$ python3 -q
>>> import numpy as np
>>> import numpy.linalg as la
>>> np.set_printoptions(precision=2, suppress=True, linewidth=200, legacy="1.25")
>>> feats = np.loadtxt("w.csv", delimiter=",")
>>> feats
array([[-19., -29., -19.,   0.],
       [ 20.,  31.,  20.,   0.],
       [-20., -31., -20.,   0.],
       [ 18.,  27.,  18.,   0.]])
>>> # column 2 repeats column 0
>>> np.round(np.trace(la.pinv(feats) @ feats), 2)
2.0
>>> np.unique(feats.round(6), axis=0).shape
(4, 4)
>>> try:
...     la.inv(feats)
... except la.LinAlgError as e:
...     print(repr(e))
... 
LinAlgError('Singular matrix')
>>> rk = la.matrix_rank(feats)
>>> rk
2
>>> N = la.svd(feats)[2][rk:].T
>>> [int(la.matrix_rank(np.delete(feats, i, axis=0))) for i in range(4)]
[2, 2, 2, 2]
>>> np.round(N @ N.T, 2) + 0
array([[ 0.5,  0. , -0.5,  0. ],
       [ 0. ,  0. ,  0. ,  0. ],
       [-0.5,  0. ,  0.5,  0. ],
       [ 0. ,  0. ,  0. ,  1. ]])
>>> N.shape
(4, 2)
>>> la.matrix_rank(feats.T @ feats), la.matrix_rank(feats @ feats.T)
(2, 2)
>>> def softmax(z):
...     e = np.exp(z - z.max(axis=-1, keepdims=True))
...     return e / e.sum(axis=-1, keepdims=True)
... 
>>> np.round(softmax(feats[2]), 2) + 0
array([0., 0., 0., 1.])
>>> softmax(feats).sum(axis=1)
array([1., 1., 1., 1.])
>>> S = feats @ feats.T / np.sqrt(4)
>>> softmax(S).round(6).argmax(axis=1)
array([2, 1, 2, 1])
>>> np.round(softmax(S + np.triu(np.full(S.shape, -np.inf), 1)), 2) + 0
array([[1., 0., 0., 0.],
       [0., 1., 0., 0.],
       [0., 0., 1., 0.],
       [0., 1., 0., 0.]])
>>> softmax(S)[2] @ feats
array([-20., -31., -20.,   0.])
